$ ipython --no-banner

In [1]: import numpy as np

In [2]: np.set_printoptions(precision=2, suppress=True, linewidth=160, legacy="1.25")

In [3]: X = np.load("data.npy")

In [4]: print(X)
[[0.5  0.   0.25 0.   0.   0.   0.25]
 [0.   0.33 0.   0.   0.33 0.33 0.  ]
 [0.2  0.2  0.2  0.   0.2  0.   0.2 ]
 [0.   0.25 0.25 0.25 0.   0.   0.25]
 [0.   0.   0.   0.   1.   0.   0.  ]
 [0.   0.5  0.   0.   0.   0.5  0.  ]
 [0.   0.   0.   0.33 0.33 0.   0.33]]

In [5]: rk = np.linalg.matrix_rank(X)

In [6]: print(rk)
6

In [7]: N = np.linalg.svd(X)[2][rk:].T

In [8]: print(np.round(X @ N, 2) + 0)
[[0.]
 [0.]
 [0.]
 [0.]
 [0.]
 [0.]
 [0.]]

In [9]: print(np.linalg.matrix_rank(X.T @ X), np.linalg.matrix_rank(X @ X.T))
6 6

In [10]: print([int(np.linalg.matrix_rank(X[:, :j + 1])) for j in range(7)])
[1, 2, 3, 4, 5, 6, 6]

In [11]: print(N.shape)
(7, 1)

In [12]: print(np.round(N @ N.T, 2) + 0)
[[ 0.17  0.17 -0.17  0.17  0.   -0.17 -0.17]
 [ 0.17  0.17 -0.17  0.17  0.   -0.17 -0.17]
 [-0.17 -0.17  0.17 -0.17  0.    0.17  0.17]
 [ 0.17  0.17 -0.17  0.17  0.   -0.17 -0.17]
 [ 0.    0.    0.    0.    0.    0.    0.  ]
 [-0.17 -0.17  0.17 -0.17  0.    0.17  0.17]
 [-0.17 -0.17  0.17 -0.17  0.    0.17  0.17]]

In [13]: print(np.allclose(X @ N, 0))
True

In [14]: print([int(np.linalg.matrix_rank(np.delete(X, i, axis=0))) for i in range(7)])
[5, 6, 5, 5, 6, 6, 5]

In [15]: blk = np.stack([X, -1 * X, X[::-1]])

In [16]: print((blk @ X.T).shape)
(3, 7, 7)

In [17]: print(np.einsum("bij,cij->bc", blk, blk))
[[ 2.99 -2.99  1.48]
 [-2.99  2.99 -1.48]
 [ 1.48 -1.48  2.99]]

In [18]: print(np.linalg.norm(blk, axis=(1, 2)))
[1.73 1.73 1.73]

In [19]: w1 = np.array([[-3, 2, 0, 5, 4, -4],
    ...:     [-1, 7, 0, 0, -7, 8],
    ...:     [6, 6, -2, 0, -3, 6],
    ...:     [6, -6, -5, 0, 9, -5],
    ...:     [2, 2, -3, -2, -6, 6],
    ...:     [7, 5, 3, 7, -8, 3],
    ...:     [-9, -5, -6, 2, -8, -3]])

In [20]: b = np.array([-1, -1, 0, -2, 0, 0])

In [21]: act = np.maximum(X @ w1 + b, 0)

In [22]: print((act > 0).astype(int))
[[0 1 0 1 0 0]
 [1 1 0 0 0 1]
 [0 1 0 0 0 1]
 [0 0 0 0 0 1]
 [1 1 0 0 0 1]
 [1 1 1 1 0 1]
 [0 0 0 0 0 0]]

In [23]: print((act > 0).mean(axis=0))
[0.43 0.71 0.14 0.29 0.   0.71]

In [24]: print(np.linalg.matrix_rank(act))
5

In [25]: cent = np.array([[2, -4, -1],
    ...:     [0, 3, -4],
    ...:     [-2, -2, -2],
    ...:     [5, 5, -4],
    ...:     [4, 1, -5],
    ...:     [-1, 1, -2]])

In [26]: print((act @ cent).round(6).argmax(axis=1))
[1 1 1 1 1 1 0]

In [27]: print(act @ cent)
[[  5.     5.75  -5.  ]
 [ -2.33  10.   -27.67]
 [ -2.6    6.8  -10.8 ]
 [ -1.5    1.5   -3.  ]
 [ -4.     5.   -17.  ]
 [  3.    17.   -42.  ]
 [  0.     0.     0.  ]]

In [28]: out = np.array([[-5, 6, 5],
    ...:     [-9, 4, -1],
    ...:     [2, -2, 9],
    ...:     [1, 5, 6],
    ...:     [1, -9, -3],
    ...:     [-1, 5, 0],
    ...:     [2, 0, 1]])

In [29]: print(np.vstack([X, out.T]).shape)
(10, 7)

In [30]: r0 = np.array([-6, 1, -7])

In [31]: print(np.correlate(X[4], X[1], "full"))
[0.   0.   0.   0.   0.   0.33 0.33 0.   0.   0.33 0.   0.   0.  ]

In [32]: print(np.cross(X[4, :3], X[1, :3]))
[0. 0. 0.]

In [33]: print(np.convolve(X[4], r0))
[ 0.  0.  0.  0. -6.  1. -7.  0.  0.]

In [34]: print(np.array([np.convolve(row, r0, "same") for row in X]))
[[ 0.5  -5.    0.25 -1.75  0.   -1.5   0.25]
 [-2.    0.33 -2.33 -2.   -1.67 -2.   -2.33]
 [-1.   -2.4  -1.2  -2.6   0.2  -2.6   0.2 ]
 [-1.5  -1.25 -3.   -1.5  -1.75 -1.5   0.25]
 [ 0.    0.    0.   -6.    1.   -7.    0.  ]
 [-3.    0.5  -3.5   0.   -3.    0.5  -3.5 ]
 [ 0.    0.   -2.   -1.67 -2.   -4.33  0.33]]

In [35]: data = np.load("a.npy")

In [36]: print(data)
[[0.29 0.14 0.43 0.14]
 [0.   0.5  0.   0.5 ]
 [0.3  0.1  0.4  0.2 ]
 [0.   0.75 0.   0.25]]

In [37]: # row-stochastic, so 1 is an eigenvalue

In [38]: x0 = np.array([-2, 0, -2, -1])

In [39]: h1 = np.maximum(data @ x0, 0)

In [40]: print(data.T @ h1)
[0. 0. 0. 0.]

In [41]: print(np.maximum(data @ x0, 0) - np.maximum(-data @ x0, 0))
[-1.58 -0.5  -1.6  -0.25]

In [42]: print(data * (h1 > 1e-9)[:, None])
[[0. 0. 0. 0.]
 [0. 0. 0. 0.]
 [0. 0. 0. 0.]
 [0. 0. 0. 0.]]

In [43]: print(np.flatnonzero(h1 > 1e-9))
[]

In [44]: feats = np.loadtxt("out12.csv", delimiter=",")

In [45]: print(feats)
[[ 1.5   0.8  -0.42 -0.6   0.8  -0.1  -0.9 ]
 [-1.4  -0.8   0.39  0.2   0.6   0.1   1.  ]
 [ 0.   -0.4  -0.41 -0.9   0.2  -0.1   0.6 ]
 [ 0.5   0.3  -3.2   1.2  -0.6  -0.8   0.1 ]
 [-0.4   0.2  -2.82 -0.9   1.1  -0.7   0.4 ]
 [ 0.9   0.7   1.2   0.    1.8   0.3  -1.8 ]
 [ 1.1  -0.3   1.21  0.2   1.5   0.3  -0.5 ]
 [-0.5  -0.4   1.22  0.1   1.5   0.3   0.2 ]
 [-1.1   1.2  -2.4   0.2   0.3  -0.6   1.6 ]
 [-0.3   1.2   2.41 -0.1  -1.3   0.6   0.9 ]
 [ 0.9  -1.4   3.57  0.   -0.8   0.9  -1.  ]
 [-0.1   0.9  -0.81 -1.    0.2  -0.2  -0.2 ]
 [ 1.    0.8   4.01  0.5   0.5   1.   -0.1 ]
 [ 1.7  -0.5   4.78 -1.4  -0.2   1.2   2.4 ]
 [-1.6  -1.6  -1.19 -0.7   0.4  -0.3  -0.2 ]
 [-1.3  -0.7  -2.4  -0.6   0.1  -0.6  -0.4 ]
 [-0.9   0.4   0.81  0.   -1.2   0.2  -0.1 ]
 [ 1.2   0.3   3.2  -0.3  -1.    0.8   1.9 ]
 [-0.1  -0.7   2.03 -0.3   0.5   0.5  -0.5 ]
 [ 0.2  -0.2   5.61 -0.3  -1.2   1.4   0.7 ]
 [ 0.5  -0.2  -2.78 -1.8  -3.2  -0.7  -0.3 ]
 [ 0.3   0.2   1.24  0.9  -1.6   0.3   0.6 ]
 [ 1.2  -1.   -5.58 -1.1   0.8  -1.4   0.1 ]
 [-0.4  -1.7   2.36 -1.8   0.4   0.6   0.  ]
 [-0.1  -0.7  -4.4  -0.3  -1.3  -1.1  -1.2 ]
 [ 1.3  -0.5   1.6   0.1   0.8   0.4  -1.  ]
 [ 0.3   0.2  -4.39 -0.2   1.   -1.1   2.1 ]
 [ 2.5  -0.6   1.2  -0.3  -0.8   0.3  -0.3 ]]

In [46]: D = np.linalg.norm(feats[:, None] - feats[None], axis=-1)

In [47]: print((D + 1e9 * np.eye(28)).round(6).argmin(axis=1))
[11  7 11 24 15  6 25 18  4 21 18  2 10 17 15 14 21  9  7 13 24 16 26 18  3  6  4 25]

In [48]: print(D[6].round(6).argsort(kind="stable")[:4])
[ 6 25  5  7]

In [49]: print(D[:5, :5])
[[0.   3.99 2.53 3.96 3.46]
 [3.99 0.   2.08 4.67 3.84]
 [2.53 2.08 0.   3.78 2.75]
 [3.96 4.67 3.78 0.   2.89]
 [3.46 3.84 2.75 2.89 0.  ]]

In [50]: print(D.mean(axis=1).argmax())
22

In [51]: print(np.linalg.matrix_rank(D ** 2))
9

In [52]: m1 = -3 * np.eye(8) + np.ones((8, 8))

In [53]: print(m1)
[[-2.  1.  1.  1.  1.  1.  1.  1.]
 [ 1. -2.  1.  1.  1.  1.  1.  1.]
 [ 1.  1. -2.  1.  1.  1.  1.  1.]
 [ 1.  1.  1. -2.  1.  1.  1.  1.]
 [ 1.  1.  1.  1. -2.  1.  1.  1.]
 [ 1.  1.  1.  1.  1. -2.  1.  1.]
 [ 1.  1.  1.  1.  1.  1. -2.  1.]
 [ 1.  1.  1.  1.  1.  1.  1. -2.]]

In [54]: print((m1 @ m1)[0])
[11.  2.  2.  2.  2.  2.  2.  2.]

In [55]: print(m1 @ (-1.0) ** np.arange(8))
[-3.  3. -3.  3. -3.  3. -3.  3.]

In [56]: Q, V = np.linalg.qr(feats[:, :2])[0], np.linalg.qr(feats[:, 2:])[0]

In [57]: sig = np.linalg.svd(Q.T @ V, compute_uv=False)

In [58]: print(sig)
[0.5  0.24]

In [59]: print(np.degrees(np.arccos(sig.clip(0, 1))))
[59.7  76.01]

In [60]: cov = m1.T @ m1

In [61]: print(np.linalg.svd(m1, compute_uv=False) ** 2)
[25.  9.  9.  9.  9.  9.  9.  9.]

In [62]: def softmax(z):
    ...:     e = np.exp(z - z.max(axis=-1, keepdims=True))
    ...:     return e / e.sum(axis=-1, keepdims=True)
    ...: 

In [63]: print(softmax(m1[0] + 3))
[0.01 0.14 0.14 0.14 0.14 0.14 0.14 0.14]

In [64]: scores = m1 @ m1.T / np.sqrt(8)

In [65]: print(softmax(scores)[0] @ m1)
[-1.32  0.9   0.9   0.9   0.9   0.9   0.9   0.9 ]

In [66]: print(softmax(scores).round(6).argmax(axis=1))
[0 1 2 3 4 5 6 7]

In [67]: rng = np.random.default_rng(451693)

In [68]: W0 = np.array([[1, 3, 0, 2],
    ...:     [3, 1, 0, 2],
    ...:     [0, 1, 1, 2],
    ...:     [3, 0, 2, 1],
    ...:     [2, 1, 1, 0],
    ...:     [3, 3, 1, 3],
    ...:     [2, 1, 3, 0],
    ...:     [3, 0, 3, 1]]) * (rng.random((8, 4)) < 0.3)

In [69]: print(W0)
[[0 0 0 0]
 [3 0 0 0]
 [0 1 1 0]
 [3 0 0 0]
 [0 1 0 0]
 [0 0 0 0]
 [0 0 0 0]
 [3 0 0 1]]

In [70]: cov = W0.T @ W0

In [71]: print(np.linalg.eigvalsh(cov)[::-1])
[27.34  2.62  0.66  0.38]

In [72]: print(np.linalg.svd(W0, compute_uv=False) ** 2)
[27.34  2.62  0.66  0.38]

In [73]: print(np.diag(cov))
[27  2  1  1]

In [74]: print((W0 @ W0.T).shape)
(8, 8)

In [75]: print(np.trace(cov), (W0 ** 2).sum())
31 31

In [76]: print(cov)
[[27  0  0  3]
 [ 0  2  1  0]
 [ 0  1  1  0]
 [ 3  0  0  1]]

In [77]: Q, V = np.linalg.qr(W0[:, :1])[0], np.linalg.qr(W0[:, 1:])[0]

In [78]: sig = np.linalg.svd(Q.T @ V, compute_uv=False)

In [79]: print(np.degrees(np.arccos(sig.clip(0, 1))))
[54.74]

In [80]: print(round(np.linalg.norm(Q @ Q.T - V @ V.T, 2), 2))
1.0

In [81]: print(sig)
[0.58]

In [82]: print((sig > 0.9).sum())
0

In [83]: print(softmax(W0[7] + -3))
[0.81 0.04 0.04 0.11]

In [84]: scores = W0 @ W0.T / np.sqrt(4)

In [85]: print(np.round(softmax(scores), 2) + 0)
[[0.12 0.12 0.12 0.12 0.12 0.12 0.12 0.12]
 [0.   0.33 0.   0.33 0.   0.   0.   0.33]
 [0.1  0.1  0.26 0.1  0.16 0.1  0.1  0.1 ]
 [0.   0.33 0.   0.33 0.   0.   0.   0.33]
 [0.11 0.11 0.18 0.11 0.18 0.11 0.11 0.11]
 [0.12 0.12 0.12 0.12 0.12 0.12 0.12 0.12]
 [0.12 0.12 0.12 0.12 0.12 0.12 0.12 0.12]
 [0.   0.27 0.   0.27 0.   0.   0.   0.45]]

In [86]: print(softmax(scores).round(6).argmax(axis=1))
[0 1 2 1 2 0 0 7]

In [87]: E = np.load("run18.npy")

In [88]: print(E)
[[-1  3  1  3 -3]
 [-1  1  1 -2 -1]
 [-1 -2  0 -1  3]
 [ 2 -1  1  1  3]
 [ 1  2 -1 -1  1]
 [-3  0  3 -1 -2]
 [-3  5  3 -1 -5]]

In [89]: proj = E @ np.linalg.solve(E.T @ E, E.T)

In [90]: print(np.allclose(proj @ proj, proj))
True

In [91]: print(np.round(np.linalg.eigvalsh(proj), 2) + 0)
[0. 0. 1. 1. 1. 1. 1.]

In [92]: print(round(np.trace(proj), 2))
5.0

In [93]: print(round(float(np.linalg.norm(E, 2)), 2))
10.89

In [94]: print(np.round(np.linalg.norm(E, "nuc"), 2))
23.96

In [95]: print(round(np.linalg.norm(E) ** 2 / np.linalg.norm(E, 2) ** 2, 2))
1.42

In [96]: print(round(np.linalg.norm(E[2] - E[3]), 2))
3.87

In [97]: print(round(float(np.linalg.norm(E[2], 1)), 2), np.round(np.linalg.norm(E[2], np.inf), 2))
7.0 3.0

In [98]: print(np.linalg.norm(E, axis=0))
[5.1  6.63 4.69 4.24 7.62]

In [99]: out = E / np.linalg.norm(E, axis=1, keepdims=True)

In [100]: cov = out @ out.T

In [101]: print(round(np.degrees(np.arccos(np.clip(cov[6, 0], -1, 1))), 2))
42.46

In [102]: x0 = np.array([3, 3, -3, 2, -3])

In [103]: y = E @ x0

In [104]: b, lr = np.zeros(5), 1 / np.linalg.norm(E, 2) ** 2

In [105]: for i in range(5):
     ...:     b -= lr * E.T @ (E @ b - y)
     ...:     if i % 1 == 0: print(i, round(np.linalg.norm(E @ b - y), 2))
     ...: 
0 23.36
1 18.53
2 14.79
3 11.88
4 9.62

In [106]: print(np.round(np.linalg.cond(E), 2))
6.96

In [107]: print(b)
[ 1.59  2.62 -1.54  1.93 -1.8 ]
